$ python -q
>>> import numpy as np
>>> import numpy.linalg as la
>>> np.set_printoptions(precision=2, suppress=True, linewidth=140, floatmode="fixed")
>>> m1 = np.load("x.npy")
>>> m1
array([[ 0,  0, -4,  6],
       [ 0,  0,  4,  6],
       [-6,  9, -4,  6],
       [ 6,  9,  4,  6]])
>>> np.round(la.det(m1.T), 2)
np.float64(5184.0)
>>> np.einsum("ij,ji->", m1, m1)
np.int64(400)
>>> round(la.det(m1[::-1]), 2)
np.float64(5184.0)
>>> evals, V = la.eig(m1)
>>> evals
array([ 14.58,   4.94, -10.94,  -6.58])
>>> np.round(m1 @ V[:, 0] - evals[0] * V[:, 0], 2) + 0
array([0.00, 0.00, 0.00, 0.00])
>>> np.sort(la.eigvals(m1.T))
array([-10.94,  -6.58,   4.94,  14.58])
>>> round(float(np.prod(evals)), 2)
5184.0
>>> la.matrix_power(m1, 2)
array([[ 60,  18,  40,  12],
       [ 12,  90,   8,  60],
       [ 60,  18, 100,  30],
       [ 12,  90,  20, 150]])
>>> round(la.det(m1), 2)
np.float64(5184.0)
>>> K = np.loadtxt("test5.csv", delimiter=",")
>>> K
array([[ 2.00,  0.00,  2.00],
       [ 2.00,  0.00,  2.00],
       [ 0.00,  0.00,  0.00],
       [ 1.00,  1.00,  2.00],
       [ 1.00,  1.00,  2.00],
       [ 2.00,  0.00,  5.00],
       [-1.00, -1.00,  1.00],
       [ 0.00,  0.00,  0.00],
       [ 1.00,  1.00,  2.00],
       [-1.00, -1.00,  1.00],
       [ 0.00,  0.00,  0.00],
       [ 0.00,  0.00,  0.00],
       [ 1.00,  1.00,  2.00],
       [ 1.00,  1.00,  2.00],
       [ 0.00,  0.00,  3.00],
       [ 0.00,  0.00,  0.00],
       [ 0.00,  0.00,  0.00],
       [ 1.00, -1.00,  3.00],
       [ 0.00,  0.00,  0.00],
       [ 0.00,  0.00,  0.00],
       [ 3.00,  1.00,  4.00],
       [ 0.00,  0.00,  0.00],
       [ 2.00,  0.00,  2.00],
       [ 2.00,  0.00,  2.00],
       [ 1.00, -1.00,  3.00],
       [ 0.00,  0.00,  0.00],
       [-1.00, -1.00,  1.00]])
>>> O, V = la.qr(K[:, :2])[0], la.qr(K[:, 2:])[0]
>>> s = la.svd(O.T @ V, compute_uv=False)
>>> s
array([0.82])
>>> np.degrees(np.arccos(s.clip(0, 1)))
array([34.98])
>>> (s > 0.9).sum()
np.int64(0)
>>> hat = K @ la.solve(K.T @ K, K.T)
>>> np.diag(hat)
array([0.15, 0.15, 0.00, 0.14, 0.14, 0.24, 0.18, 0.00, 0.14, 0.18, 0.00, 0.00, 0.14, 0.14, 0.26, 0.00, 0.00, 0.21, 0.00, 0.00, 0.24, 0.00,
       0.15, 0.15, 0.21, 0.00, 0.18])
>>> vec = np.array([1, 2, 0])
>>> y = K @ vec
>>> np.round(la.lstsq(K, y)[0], 2) + 0
array([1.00, 2.00, 0.00])
>>> y
array([ 2.00,  2.00,  0.00,  3.00,  3.00,  2.00, -3.00,  0.00,  3.00, -3.00,  0.00,  0.00,  3.00,  3.00,  0.00,  0.00,  0.00, -1.00,  0.00,
        0.00,  5.00,  0.00,  2.00,  2.00, -1.00,  0.00, -3.00])
>>> rng = np.random.default_rng(856646)
>>> y = y + 0.05 * rng.normal(size=27)
>>> y.round(2) + 0
array([ 1.98,  2.00,  0.02,  2.94,  3.00,  2.02, -3.02,  0.09,  3.03, -2.98,  0.02,  0.03,  3.08,  3.11, -0.10,  0.00, -0.07, -0.97, -0.05,
       -0.14,  5.01, -0.09,  2.00,  1.97, -0.96, -0.03, -2.98])
>>> b, *_ = la.lstsq(K, y)
>>> [round(float(la.norm(la.solve(K.T @ K + lam * np.eye(3), K.T @ y))), 2) for lam in (0, 1, 10, 100)]
[2.24, 2.09, 1.39, 0.45]
>>> np.round(la.norm(y - K @ b), 2)
np.float64(0.29)
>>> np.round(K.T @ (y - K @ b), 2) + 0
array([0.00, 0.00, 0.00])
>>> b.round(2) + 0
array([1.00, 2.01, 0.00])
>>> G = np.cov(K, rowvar=False)
>>> np.argsort(-K.std(axis=0).round(6), kind="stable")
array([2, 0, 1])
>>> G
array([[1.09, 0.32, 1.02],
       [0.32, 0.42, 0.14],
       [1.02, 0.14, 1.95]])
>>> np.corrcoef(K.T)
array([[1.00, 0.48, 0.70],
       [0.48, 1.00, 0.15],
       [0.70, 0.15, 1.00]])
>>> np.round(np.corrcoef(K[:, 0], K[:, 2])[0, 1], 2)
np.float64(0.7)
>>> M = np.loadtxt("dump.csv", delimiter=",")
>>> M
array([[ 0.49, -0.17, -0.86],
       [-0.17,  0.94, -0.29],
       [-0.86, -0.29, -0.43]])
>>> out = M + rng.integers(-2, 3, (3, 1)) @ rng.integers(-2, 3, (1, 3))
>>> out
array([[ 2.49, -0.17,  1.14],
       [-1.17,  0.94, -1.29],
       [ 1.14, -0.29,  1.57]])
>>> out - M
array([[ 2.00,  0.00,  2.00],
       [-1.00,  0.00, -1.00],
       [ 2.00,  0.00,  2.00]])
>>> np.round(la.svd(out - M, compute_uv=False), 2) + 0
array([4.24, 0.00, 0.00])
>>> la.matrix_rank(out - M, tol=1e-8)
np.int64(1)
>>> X = np.loadtxt("block6.csv", delimiter=",")
>>> X
array([[ 0.01, -0.01, -0.07,  0.10,  0.19],
       [-0.01, -0.16, -0.02, -0.90, -0.29],
       [-0.07, -0.02,  0.15, -0.95, -0.27],
       [ 0.10, -0.90, -0.95, -2.13,  0.96],
       [ 0.19, -0.29, -0.27,  0.96, -0.87]])
>>> [round(float(la.det(X[:i, :i])), 2) + 0 for i in range(1, 6)]
[0.01, 0.0, 0.0, 0.0, 0.0]
>>> try:
...     la.cholesky(X)
... except la.LinAlgError as e:
...     print(repr(e))
... 
LinAlgError('Matrix is not positive definite')
>>> np.all(la.eigvalsh(X) > 0)
np.False_
>>> left, s, Vt = la.svd(X)
>>> s.round(2) + 0
array([3.00, 1.00, 1.00, 0.00, 0.00])
>>> np.argmax(s[:-1] / (s[1:] + 1e-6)) + 1
np.int64(3)
>>> out = left[:, :3] @ np.diag(s[:3]) @ Vt[:3]
>>> np.round(la.norm(X - out) / la.norm(X), 2)
np.float64(0.0)
>>> la.matrix_rank(out)
np.int64(3)
>>> mat = np.load("arr.npy")
>>> mat
array([[18, 12, -9],
       [12, 10, -7],
       [-9, -7,  5]])
>>> hat = np.triu(np.array([[-5, -3, -1], [2, 5, -1], [-3, -2, -1]]), 1) + np.eye(3)
>>> out = hat @ mat @ la.inv(hat)
>>> la.matrix_rank(out)
np.int64(2)
>>> np.trace(out), np.trace(mat)
(np.float64(33.0), np.int64(33))
>>> out
array([[ -9.00, -38.00, -40.00],
       [ 21.00,  80.00,  89.00],
       [ -9.00, -34.00, -38.00]])
>>> hat @ mat - mat @ hat
array([[-27.00,  31.00,  46.00],
       [  9.00,  43.00,  17.00],
       [  0.00, -27.00, -16.00]])
>>> np.round(np.poly(out), 2) + 0
array([  1.00, -33.00,  46.00,   0.00])
>>> round(la.det(out), 2)
np.float64(-0.0)
